$ python3 -q
>>> import numpy as np
>>> import numpy.linalg as la
>>> np.set_printoptions(suppress=True, linewidth=160)
>>> mat = np.load("run11.npy")
>>> mat
array([[0, 0, 1, 0],
       [0, 0, 0, 1],
       [1, 0, 0, 0],
       [0, 1, 0, 0]])
>>> def softmax(z):
...     e = np.exp(z - z.max(axis=-1, keepdims=True))
...     return e / e.sum(axis=-1, keepdims=True)
... 
>>> softmax(mat).sum(axis=1)
array([1., 1., 1., 1.])
>>> np.round(softmax(10 * mat[0]), 2) + 0
array([0., 0., 1., 0.])
>>> att = mat @ mat.T / np.sqrt(4)
>>> np.round(softmax(att), 2)
array([[0.35, 0.22, 0.22, 0.22],
       [0.22, 0.35, 0.22, 0.22],
       [0.22, 0.22, 0.35, 0.22],
       [0.22, 0.22, 0.22, 0.35]])
>>> print(mat @ np.ones(4))
[1. 1. 1. 1.]
>>> la.matrix_power(mat, 2)
array([[1, 0, 0, 0],
       [0, 1, 0, 0],
       [0, 0, 1, 0],
       [0, 0, 0, 1]])
>>> pr = np.eye(4)[0]
>>> for _ in range(6):
...     pr = pr @ mat
...     print(pr.round(2))
... 
[0. 0. 1. 0.]
[1. 0. 0. 0.]
[0. 0. 1. 0.]
[1. 0. 0. 0.]
[0. 0. 1. 0.]
[1. 0. 0. 0.]
>>> q, vecs = la.qr(mat[:, :1])[0], la.qr(mat[:, 1:])[0]
>>> sv = la.svd(q.T @ vecs, compute_uv=False)
>>> np.degrees(np.arccos(sv.clip(0, 1)))
array([90.])
>>> arr = np.load("arr.npy")
>>> arr
array([[ 4.3,  4. , -3. ,  4. ],
       [ 5. ,  5.3, -5. ,  4. ],
       [ 0. ,  4. , -3.7, -3. ],
       [ 4. ,  4. , -3. ,  4.3]])
>>> Uu, sv, vt = la.svd(arr)
>>> np.argmax(sv[:-1] / (sv[1:] + 1e-6)) + 1
np.int64(2)
>>> Y = Uu[:, :2] @ np.diag(sv[:2]) @ vt[:2]
>>> print(la.matrix_rank(arr, rtol=0.05))
2
>>> round(float(la.norm(arr - Y, 2)), 2), round(float(sv[2]), 2)
(0.52, 0.52)
>>> la.matrix_rank(Y)
np.int64(2)
>>> x0 = np.array([-1, 3, 0, -3])
>>> target = arr @ x0
>>> b, lr = np.zeros(4), 1 / la.norm(arr, 2) ** 2
>>> for i in range(250):
...     b -= lr * arr.T @ (arr @ b - target)
...     if i % 50 == 0: print(i, round(la.norm(arr @ b - target), 2))
... 
0 18.57
50 1.03
100 0.97
150 0.91
200 0.86
>>> b.round(2)
array([-1.09,  1.94, -1.22, -2.85])
>>> print(np.round(la.norm(arr) ** 2 / la.norm(arr, 2) ** 2, 2))
1.16
>>> np.round(la.norm(arr, 2), 2)
np.float64(14.75)
>>> round(float(la.norm(arr, 1)), 2), round(la.norm(arr, np.inf), 2)
(17.3, np.float64(19.3))
>>> np.round(la.norm(arr[2], 1), 2), round(la.norm(arr[2], np.inf), 2)
(np.float64(10.7), np.float64(4.0))
>>> la.norm(arr, axis=1).argmax()
np.int64(1)
>>> rng = np.random.default_rng(28)
>>> z = rng.permutation(4)
>>> Y = arr[:, z] * rng.choice([-1, 1], 4)
>>> print(Y)
[[ 4.  -3.   4.   4.3]
 [ 5.3 -5.   4.   5. ]
 [ 4.  -3.7 -3.   0. ]
 [ 4.  -3.   4.3  4. ]]
>>> Uu, _, vt = la.svd(arr.T @ Y)
>>> z
array([1, 2, 3, 0])
>>> np.round(Uu @ vt, 2) + 0
array([[0., 0., 0., 1.],
       [1., 0., 0., 0.],
       [0., 1., 0., 0.],
       [0., 0., 1., 0.]])
>>> J = np.load("a.npy")
>>> J
array([[ 0,  0,  0, -1,  0,  0,  0,  0,  0,  0],
       [ 0,  0,  0,  0, -3,  0,  0,  0,  0,  0],
       [ 0,  0,  0,  0,  0,  4,  0,  0,  0,  0],
       [ 0, -4,  0,  0,  0,  0,  0,  0,  0,  0],
       [ 0,  0, -5,  0,  0,  0,  0,  0,  0,  0],
       [ 0,  0,  0,  0,  0,  0,  0,  0, -4,  0],
       [ 0,  0,  0,  0,  0,  0,  1,  0,  0,  0],
       [ 0,  0,  0,  0,  0,  0,  0,  0,  0,  5],
       [ 2,  0,  0,  0,  0,  0,  0,  0,  0,  0],
       [ 0,  0,  0,  0,  0,  0,  0,  3,  0,  0]])
>>> Y = J / np.sqrt((J ** 2).mean(axis=1, keepdims=True))
>>> la.matrix_rank(Y) == la.matrix_rank(J)
np.True_
>>> Y[4].round(2)
array([ 0.  ,  0.  , -3.16,  0.  ,  0.  ,  0.  ,  0.  ,  0.  ,  0.  ,  0.  ])
>>> print(J - J.mean(axis=1, keepdims=True))
[[ 0.1  0.1  0.1 -0.9  0.1  0.1  0.1  0.1  0.1  0.1]
 [ 0.3  0.3  0.3  0.3 -2.7  0.3  0.3  0.3  0.3  0.3]
 [-0.4 -0.4 -0.4 -0.4 -0.4  3.6 -0.4 -0.4 -0.4 -0.4]
 [ 0.4 -3.6  0.4  0.4  0.4  0.4  0.4  0.4  0.4  0.4]
 [ 0.5  0.5 -4.5  0.5  0.5  0.5  0.5  0.5  0.5  0.5]
 [ 0.4  0.4  0.4  0.4  0.4  0.4  0.4  0.4 -3.6  0.4]
 [-0.1 -0.1 -0.1 -0.1 -0.1 -0.1  0.9 -0.1 -0.1 -0.1]
 [-0.5 -0.5 -0.5 -0.5 -0.5 -0.5 -0.5 -0.5 -0.5  4.5]
 [ 1.8 -0.2 -0.2 -0.2 -0.2 -0.2 -0.2 -0.2 -0.2 -0.2]
 [-0.3 -0.3 -0.3 -0.3 -0.3 -0.3 -0.3  2.7 -0.3 -0.3]]
>>> np.round(la.norm(Y, axis=1), 2)
array([3.16, 3.16, 3.16, 3.16, 3.16, 3.16, 3.16, 3.16, 3.16, 3.16])
>>> la.matrix_rank(J - J.mean(axis=1, keepdims=True))
np.int64(9)
>>> z = rng.permutation(10)
>>> print(z)
[0 4 2 6 9 8 5 3 7 1]
>>> Y = J[z][:, z]
>>> np.trace(Y)
np.int64(1)
>>> np.allclose(Y, J)
False
>>> print(np.diag(Y))
[0 0 0 1 0 0 0 0 0 0]
>>> x0 = np.array([-3, 4, -7, 5, 2, 2, -6, 7, -2, 9])
>>> target = J @ x0
>>> b, lr = np.zeros(10), 1 / la.norm(J, 2) ** 2
>>> for i in range(60):
...     b -= lr * J.T @ (J @ b - target)
...     if i % 10 == 0: print(i, round(la.norm(J @ b - target), 2))
... 
0 18.08
10 5.06
20 3.32
30 2.2
40 1.46
50 0.97
>>> print(np.round(la.cond(J), 2))
5.0
>>> th = rng.uniform(0, 2 * np.pi, 11)
>>> q, _ = la.qr(np.array([[-0.1, -1.2],
...     [2.0, -1.0],
...     [0.8, 0.6],
...     [-0.3, -1.5],
...     [2.8, 1.2],
...     [0.5, -1.8],
...     [-0.6, -0.2],
...     [0.1, -1.5],
...     [-1.2, -0.2],
...     [-1.6, -0.6],
...     [-0.6, 0.4]]))
>>> data = 10 * np.c_[np.cos(th), np.sin(th)] @ q.T
>>> data.round(2)
array([[ 2.99,  5.3 , -0.48,  3.5 ,  0.66,  5.36, -0.29,  4.04, -1.1 , -0.6 , -1.85],
       [ 3.  ,  5.28, -0.5 ,  3.52,  0.6 ,  5.37, -0.28,  4.05, -1.08, -0.57, -1.84],
       [-1.71,  2.67,  2.33, -2.48,  7.02, -1.29, -1.43, -1.69, -2.61, -3.9 , -0.68],
       [ 0.56,  5.49,  1.53,  0.27,  5.96,  2.41, -1.31,  1.24, -2.76, -3.46, -1.71],
       [-2.69, -5.69,  0.1 , -3.07, -1.78, -5.11,  0.52, -3.73,  1.51,  1.22,  1.94],
       [-3.15, -1.18,  2.09, -4.06,  5.02, -4.27, -0.93, -3.78, -1.35, -2.65,  0.61],
       [ 0.66, -4.28, -2.07,  1.23, -6.92, -0.52,  1.46,  0.3 ,  2.85,  3.92,  1.25],
       [ 2.53, -0.9 , -2.34,  3.41, -6.42,  2.85,  1.26,  2.83,  2.13,  3.5 ,  0.07],
       [-0.59,  4.36,  2.05, -1.15,  6.89,  0.62, -1.46, -0.22, -2.86, -3.91, -1.28],
       [-2.87, -0.1 ,  2.26, -3.78,  5.84, -3.59, -1.12, -3.34, -1.78, -3.14,  0.26],
       [-2.68, -5.69,  0.1 , -3.06, -1.8 , -5.1 ,  0.52, -3.73,  1.52,  1.23,  1.95]])
>>> th = np.radians(90)
>>> r_ = np.eye(11)
>>> r_[6, 6] = r_[10, 10] = np.cos(th)
>>> r_[6, 10], r_[10, 6] = -np.sin(th), np.sin(th)
>>> r_.round(2) + 0
array([[ 1.,  0.,  0.,  0.,  0.,  0.,  0.,  0.,  0.,  0.,  0.],
       [ 0.,  1.,  0.,  0.,  0.,  0.,  0.,  0.,  0.,  0.,  0.],
       [ 0.,  0.,  1.,  0.,  0.,  0.,  0.,  0.,  0.,  0.,  0.],
       [ 0.,  0.,  0.,  1.,  0.,  0.,  0.,  0.,  0.,  0.,  0.],
       [ 0.,  0.,  0.,  0.,  1.,  0.,  0.,  0.,  0.,  0.,  0.],
       [ 0.,  0.,  0.,  0.,  0.,  1.,  0.,  0.,  0.,  0.,  0.],
       [ 0.,  0.,  0.,  0.,  0.,  0.,  0.,  0.,  0.,  0., -1.],
       [ 0.,  0.,  0.,  0.,  0.,  0.,  0.,  1.,  0.,  0.,  0.],
       [ 0.,  0.,  0.,  0.,  0.,  0.,  0.,  0.,  1.,  0.,  0.],
       [ 0.,  0.,  0.,  0.,  0.,  0.,  0.,  0.,  0.,  1.,  0.],
       [ 0.,  0.,  0.,  0.,  0.,  0.,  1.,  0.,  0.,  0.,  0.]])
>>> Y = data @ r_.T
>>> np.allclose(la.norm(data, axis=1), la.norm(Y, axis=1))
True
>>> print(np.round(np.abs(Y - data).max(axis=0), 2))
[0.   0.   0.   0.   0.   0.   3.03 0.   0.   0.   1.57]
>>> r = la.matrix_rank(data)
>>> r
np.int64(2)
>>> null = la.svd(data)[2][r:].T
>>> print(la.matrix_rank(data.T @ data), la.matrix_rank(data @ data.T))
2 2
>>> [int(la.matrix_rank(np.delete(data, i, axis=0))) for i in range(11)]
[2, 2, 2, 2, 2, 2, 2, 2, 2, 2, 2]
>>> [int(la.matrix_rank(data[:i])) for i in range(1, len(data) + 1)]
[1, 2, 2, 2, 2, 2, 2, 2, 2, 2, 2]
>>> null.shape
(11, 9)
>>> print(np.allclose(data @ null, 0))
True
